$ python3 -q
>>> import numpy as np
>>> np.set_printoptions(precision=1, suppress=True, linewidth=140)
>>> rnd = lambda a: np.round(a, 1) + 0
>>> arr = np.loadtxt("arr.csv", delimiter=",")
>>> arr
array([[ 3.,  0.,  0.,  0.,  0.],
       [ 1., -1.,  0.,  0.,  0.],
       [ 0.,  0.,  2.,  0.,  2.],
       [ 0.,  0.,  0., -3.,  0.],
       [ 0.,  0.,  1.,  0.,  2.]])
>>> vec = np.array([-9, 0, -6, 3, 6])
>>> rhs = arr @ vec
>>> rhs
array([-27.,  -9.,   0.,  -9.,   6.])
>>> rnd(np.linalg.solve(arr, rhs + arr[:, 1]))
array([-9.,  1., -6.,  3.,  6.])
>>> rng = np.random.default_rng(357808)
>>> z = rng.permutation(5)
>>> z
array([4, 0, 3, 2, 1])
>>> A2 = arr[z][:, z]
>>> np.trace(A2)
np.float64(3.0)
>>> rnd(np.linalg.det(A2)), rnd(np.linalg.det(arr[z]))
(np.float64(18.0), np.float64(-18.0))
>>> rnd(np.linalg.det(arr))
np.float64(18.0)
>>> (np.linalg.matrix_power((arr != 0) + (arr.T != 0) + np.eye(5), 5) > 0).astype(int)
array([[1, 1, 0, 0, 0],
       [1, 1, 0, 0, 0],
       [0, 0, 1, 0, 1],
       [0, 0, 0, 1, 0],
       [0, 0, 1, 0, 1]])
>>> (arr != 0).astype(int)
array([[1, 0, 0, 0, 0],
       [1, 1, 0, 0, 0],
       [0, 0, 1, 0, 1],
       [0, 0, 0, 1, 0],
       [0, 0, 1, 0, 1]])
>>> W0 = np.load("run5.npy")
>>> W0
array([[2., 1., 0., 0., 0.],
       [0., 2., 1., 0., 0.],
       [0., 0., 2., 1., 0.],
       [0., 0., 0., 2., 1.],
       [0., 0., 0., 0., 2.]])
>>> W = np.array([[2, 1, 2], [1, 1, 2], [-1, -2, 0], [-2, 0, 2], [1, 0, 2]])
>>> beta = np.array([-5, 3, 5])
>>> act = np.maximum(W0 @ W + beta, 0)
>>> act
array([[ 0.,  6., 11.],
       [ 0.,  3.,  9.],
       [ 0.,  0.,  7.],
       [ 0.,  3., 11.],
       [ 0.,  3.,  9.]])
>>> cent = np.array([[-3, 3], [4, 2], [4, 1]])
>>> W @ cent
array([[ 6, 10],
       [ 9,  7],
       [-5, -7],
       [14, -4],
       [ 5,  5]])
>>> (act @ cent).round(6).argmax(axis=1)
array([0, 0, 0, 0, 0])
>>> A2 = act + rng.integers(-2, 3, (5, 2)) @ rng.integers(-2, 3, (2, 3))
>>> A2
array([[ 5.,  5., 13.],
       [ 0.,  3.,  9.],
       [ 2., -2., 11.],
       [-4.,  3., 11.],
       [ 5.,  2., 11.]])
>>> rnd(np.linalg.svd(A2 - act, compute_uv=False))
array([9.3, 3.6, 0. ])
>>> np.prod(np.diag(W0)), rnd(np.linalg.det(W0))
(np.float64(32.0), np.float64(32.0))
>>> np.linalg.matrix_rank(W0 - W0[0, 0] * np.eye(5))
np.int64(4)
>>> W0 @ W0
array([[4., 4., 1., 0., 0.],
       [0., 4., 4., 1., 0.],
       [0., 0., 4., 4., 1.],
       [0., 0., 0., 4., 4.],
       [0., 0., 0., 0., 4.]])
>>> z = rng.permutation(5)
>>> z
array([1, 2, 3, 0, 4])
>>> A2 = W0[z][:, z]
>>> np.allclose(A2, W0)
False
>>> A2
array([[2., 1., 0., 0., 0.],
       [0., 2., 1., 0., 0.],
       [0., 0., 2., 0., 1.],
       [1., 0., 0., 2., 0.],
       [0., 0., 0., 0., 2.]])
>>> rnd(np.sort(np.abs(np.linalg.eigvals(A2))))
array([2., 2., 2., 2., 2.])
